>>> import numpy as np
>>> np.set_printoptions(suppress=True, linewidth=160)
>>> def rd(a):
...     return np.round(a, 2) + 0
... 
>>> F = np.load("arr.npy")
>>> F
array([[ 1, -3,  1,  3],
       [-3,  1, -3,  1],
       [ 1, -3,  1, -3],
       [ 3,  1, -3,  1]])
>>> f = np.array([3, 3])
>>> np.correlate(F[2], F[1], "full")
array([  1,  -6,  11, -12,  19,  -6,   9])
>>> np.convolve(F[2], f)
array([ 3, -6, -6, -6, -9])
>>> np.polyval(f, F[2])
array([ 6, -6,  6, -6])
>>> blk = np.stack([F, 2 * F, F[::-1]])
>>> print(np.linalg.matrix_rank(blk.reshape(3, -1)))
2
>>> blk.sum(axis=0)
array([[ 6, -8,  0, 10],
       [-8,  0, -8,  0],
       [ 0, -8,  0, -8],
       [10,  0, -8,  6]])
>>> np.einsum("bij,cij->bc", blk, blk)
array([[ 80, 160, -24],
       [160, 320, -48],
       [-24, -48,  80]])
>>> blk.shape
(3, 4, 4)
>>> rd(np.linalg.det(blk))
array([ 288., 4608.,  288.])
>>> print((F - F.T) / 2)
[[0. 0. 0. 0.]
 [0. 0. 0. 0.]
 [0. 0. 0. 0.]
 [0. 0. 0. 0.]]
>>> F @ F
array([[ 20,  -6,   2,   0],
       [ -6,  20, -12,   2],
       [  2, -12,  20,  -6],
       [  0,   2,  -6,  20]])
>>> print(rd(np.sort(np.abs(np.linalg.eigvals(F)))))
[2.61 4.   4.61 6.  ]
>>> np.trace(F)
np.int64(4)
>>> np.allclose(F, F.T)
True
>>> np.linalg.determinant(F)
Traceback (most recent call last):
  File "<python-input-20>", line 1, in <module>
    np.linalg.determinant(F)
    ^^^^^^^^^^^^^^^^^^^^^
AttributeError: module 'numpy.linalg' has no attribute 'determinant'
>>> rd(np.abs(np.linalg.eigvals(F)).max())
np.float64(6.0)
>>> np.allclose(F @ F.T, F.T @ F)
True
>>> M2 = F[0, 0] * F[1:] - np.outer(F[1:, 0], F[0])
>>> M2
array([[ 0, -8,  0, 10],
       [ 0,  0,  0, -6],
       [ 0, 10, -6, -8]])
>>> np.flatnonzero(~M2.round(6).any(axis=1))
array([], dtype=int64)
>>> vals, evecs = np.linalg.eigh(F)
>>> print(rd(np.linalg.eigvalsh(F @ F)))
[ 6.79 16.   21.21 36.  ]
>>> rd(np.abs(evecs[:, -1]))
array([0.32, 0.63, 0.63, 0.32])
>>> print((vals > 1e-8).sum(), (vals < -1e-8).sum())
2 2
>>> rd(np.linalg.eigvalsh(F + 4 * np.eye(4)))
array([ 0.  ,  1.39,  8.61, 10.  ])
>>> rd(np.linalg.svd(F, compute_uv=False))
array([6.  , 4.61, 4.  , 2.61])
>>> rd(evecs @ np.diag(vals) @ evecs.T)
array([[ 1., -3.,  1.,  3.],
       [-3.,  1., -3.,  1.],
       [ 1., -3.,  1., -3.],
       [ 3.,  1., -3.,  1.]])
>>> K = np.loadtxt("mat.csv", delimiter=",")
>>> K
array([[-0.37, -0.66,  0.33],
       [-0.8 , -0.4 ,  0.1 ],
       [ 1.7 , -0.6 , -1.9 ]])
>>> x0 = np.array([-1, 2, -2])
>>> a = np.maximum(K @ x0, 0)
>>> rd(np.maximum(K @ x0, 0) - np.maximum(-K @ x0, 0))
array([-1.61, -0.2 ,  0.9 ])
>>> print(K * (a > 1e-9)[:, None])
[[-0.  -0.   0. ]
 [-0.  -0.   0. ]
 [ 1.7 -0.6 -1.9]]
>>> print(rd(a))
[0.  0.  0.9]
>>> print(rd(np.abs(np.linalg.eigvals(K)).max()))
2.21
>>> rd(np.linalg.matrix_power(K, 2))
array([[ 1.23,  0.31, -0.82],
       [ 0.79,  0.63, -0.49],
       [-3.38,  0.26,  4.11]])
>>> print(rd(np.linalg.det(K)))
0.97
>>> print(rd(K @ K))
[[ 1.23  0.31 -0.82]
 [ 0.79  0.63 -0.49]
 [-3.38  0.26  4.11]]
>>> np.trace(K)
np.float64(-2.67)
>>> print(np.abs(K).max())
1.9
>>> np.linalg.rank(K)
Traceback (most recent call last):
  File "<python-input-46>", line 1, in <module>
    np.linalg.rank(K)
    ^^^^^^^^^^^^^^
AttributeError: module 'numpy.linalg' has no attribute 'rank'
>>> np.unravel_index(np.abs(K).argmax(), K.shape)
(np.int64(2), np.int64(2))
>>> rd(K.sum(axis=1))
array([-0.7, -1.1, -0.8])
>>> rd(K - K[0])
array([[ 0.  ,  0.  ,  0.  ],
       [-0.43,  0.26, -0.23],
       [ 2.07,  0.06, -2.23]])
>>> rd(np.diff(K, axis=0))
array([[-0.43,  0.26, -0.23],
       [ 2.5 , -0.2 , -2.  ]])
>>> K.shape
(3, 3)
>>> print(rd(np.linalg.norm(K)))
2.89
>>> P = np.triu(np.array([[7, 1, 9], [6, 0, 1], [9, 5, 7]]), 1) + np.eye(3)
>>> M2 = P @ K @ np.linalg.inv(P)
>>> rd(np.linalg.det(M2))
np.float64(0.97)
>>> np.linalg.matrix_rank(M2)
np.int64(3)
>>> print(rd(M2))
[[  14.13  -20.59 -123.25]
 [   0.9    -1.9    -8.  ]
 [   1.7    -2.3   -14.9 ]]
>>> np.linalg.matrix_rank(M2, rtol=0.1)
np.int64(1)
>>> np.linalg.cond(M2) > 100
np.True_
>>> rd(np.linalg.norm(M2, 2) / np.linalg.norm(M2))
np.float64(1.0)
>>> data = np.loadtxt("out0.csv", delimiter=",")
>>> rd(data)
array([[0.7 , 0.42, 0.18],
       [0.42, 0.25, 0.11],
       [0.18, 0.11, 0.04]])
>>> Q = K.astype(float).copy()
>>> for j in range(3):
...     Q[:, j] -= Q[:, :j] @ (Q[:, :j].T @ Q[:, j])
...     Q[:, j] /= np.linalg.norm(Q[:, j])
... 
>>> rd(Q.T @ K)
array([[ 1.91, -0.24, -1.79],
       [ 0.  ,  0.95,  0.48],
       [ 0.  ,  0.  ,  0.53]])
>>> print(rd(Q.T @ Q))
[[1. 0. 0.]
 [0. 1. 0.]
 [0. 0. 1.]]
>>> rd(Q)
array([[-0.19, -0.74,  0.64],
       [-0.42, -0.53, -0.74],
       [ 0.89, -0.41, -0.21]])
>>> np.linalg.lstsq(data[:-1].T, data[-1])[2]
np.int32(1)
>>> np.allclose(data[:-1].T @ np.linalg.lstsq(data[:-1].T, data[-1])[0], data[-1])
True
>>> np.abs(np.diag(np.linalg.qr(data)[1])) > 1e-9
array([ True, False, False])
>>> rd(data @ np.linalg.pinv(data) @ data)
array([[0.7 , 0.42, 0.18],
       [0.42, 0.25, 0.11],
       [0.18, 0.11, 0.04]])
>>> vals, evecs = np.linalg.eigh(data)
>>> rd(evecs.T @ data @ evecs)
array([[0., 0., 0.],
       [0., 0., 0.],
       [0., 0., 1.]])
>>> rd(evecs.T @ evecs)
array([[1., 0., 0.],
       [0., 1., 0.],
       [0., 0., 1.]])
>>> print(np.abs(evecs[:, -1]).round(6).argmax())
0
>>> rd(np.linalg.norm(data, axis=1))
array([0.84, 0.5 , 0.21])
>>> print(rd(data[1] @ data[2]))
0.11
>>> rd(np.linalg.norm(data, "nuc"))
np.float64(1.0)
>>> rd(np.linalg.norm(data, 1)), rd(np.linalg.norm(data, np.inf))
(np.float64(1.3), np.float64(1.3))
>>> rd(np.linalg.norm(data, axis=0))
array([0.84, 0.5 , 0.21])
>>> np.linalg.norm(data, axis=1).argmax()
np.int64(0)
>>> E = np.loadtxt("a.csv", delimiter=",")
>>> E
array([[ 1.,  0.,  2.],
       [ 4.,  0.,  7.],
       [ 9.,  3., 10.],
       [11.,  7., 11.],
       [15.,  9., 15.],
       [16., 14., 20.],
       [19., 19., 21.],
       [20., 20., 25.],
       [23., 24., 25.],
       [23., 28., 29.],
       [28., 30., 32.],
       [31., 34., 33.],
       [33., 35., 35.],
       [37., 40., 37.],
       [38., 40., 40.],
       [41., 44., 43.],
       [46., 45., 47.],
       [51., 49., 48.],
       [52., 49., 50.],
       [57., 49., 51.],
       [60., 51., 54.],
       [60., 53., 59.],
       [62., 53., 59.],
       [65., 53., 59.],
       [70., 58., 62.]])
>>> Ac = (E - E.mean(axis=0)) / E.std(axis=0)
>>> rd(Ac.std(axis=0))
array([1., 1., 1.])
>>> print(np.argwhere(np.abs(Ac) > 2))
[]
>>> b = np.linalg.lstsq(np.delete(Ac, 2, axis=1), Ac[:, 2])[0]
>>> rd(b)
array([0.55, 0.45])
>>> np.abs(b).argmax()
np.int64(0)
>>> rd(1 - np.var(Ac[:, 2] - np.delete(Ac, 2, axis=1) @ b))
np.float64(0.99)
